% python3 -q
>>> import numpy as np
>>> np.set_printoptions(precision=3, suppress=True, linewidth=100)
>>> M = np.loadtxt("mat.csv", delimiter=",")
>>> print(M)
[[ 4.  8.  0.  2.  0.  8.  2.  0.  0. 10.  2.  4.]
 [ 8. 16.  0.  4.  0. 16.  4.  0.  0. 20.  4.  8.]
 [ 0.  0.  1.  2.  3.  3.  0.  4.  0.  3.  4.  0.]
 [ 2.  4.  2.  5.  6. 10.  1.  8.  0. 11.  9.  2.]
 [ 0.  0.  3.  6.  9.  9.  0. 12.  0.  9. 12.  0.]
 [ 8. 16.  3. 10.  9. 25.  4. 12.  0. 29. 16.  8.]
 [ 2.  4.  0.  1.  0.  4.  1.  0.  0.  5.  1.  2.]
 [ 0.  0.  4.  8. 12. 12.  0. 16.  0. 12. 16.  0.]
 [ 0.  0.  0.  0.  0.  0.  0.  0.  0.  0.  0.  0.]
 [10. 20.  3. 11.  9. 29.  5. 12.  0. 34. 17. 10.]
 [ 2.  4.  4.  9. 12. 16.  1. 16.  0. 17. 17.  2.]
 [ 4.  8.  0.  2.  0.  8.  2.  0.  0. 10.  2.  4.]]
>>> def softmax(z):
...     e = np.exp(z - z.max(axis=-1, keepdims=True))
...     return e / e.sum(axis=-1, keepdims=True)
... 
>>> print(softmax(M).sum(axis=1))
[1. 1. 1. 1. 1. 1. 1. 1. 1. 1. 1. 1.]
>>> print(softmax(M[8]))
[0.083 0.083 0.083 0.083 0.083 0.083 0.083 0.083 0.083 0.083 0.083 0.083]
>>> scores = M @ M.T / np.sqrt(12)
>>> print(np.round(softmax(scores), 3) + 0)
[[0.    0.    0.    0.    0.    0.    0.    0.    0.    1.    0.    0.   ]
 [0.    0.    0.    0.    0.    0.    0.    0.    0.    1.    0.    0.   ]
 [0.    0.    0.    0.    0.    0.    0.    0.    0.    1.    0.    0.   ]
 [0.    0.    0.    0.    0.    0.    0.    0.    0.    1.    0.    0.   ]
 [0.    0.    0.    0.    0.    0.    0.    0.    0.    1.    0.    0.   ]
 [0.    0.    0.    0.    0.    0.    0.    0.    0.    1.    0.    0.   ]
 [0.    0.    0.    0.    0.    0.    0.    0.    0.    1.    0.    0.   ]
 [0.    0.    0.    0.    0.    0.    0.    0.    0.    1.    0.    0.   ]
 [0.083 0.083 0.083 0.083 0.083 0.083 0.083 0.083 0.083 0.083 0.083 0.083]
 [0.    0.    0.    0.    0.    0.    0.    0.    0.    1.    0.    0.   ]
 [0.    0.    0.    0.    0.    0.    0.    0.    0.    1.    0.    0.   ]
 [0.    0.    0.    0.    0.    0.    0.    0.    0.    1.    0.    0.   ]]
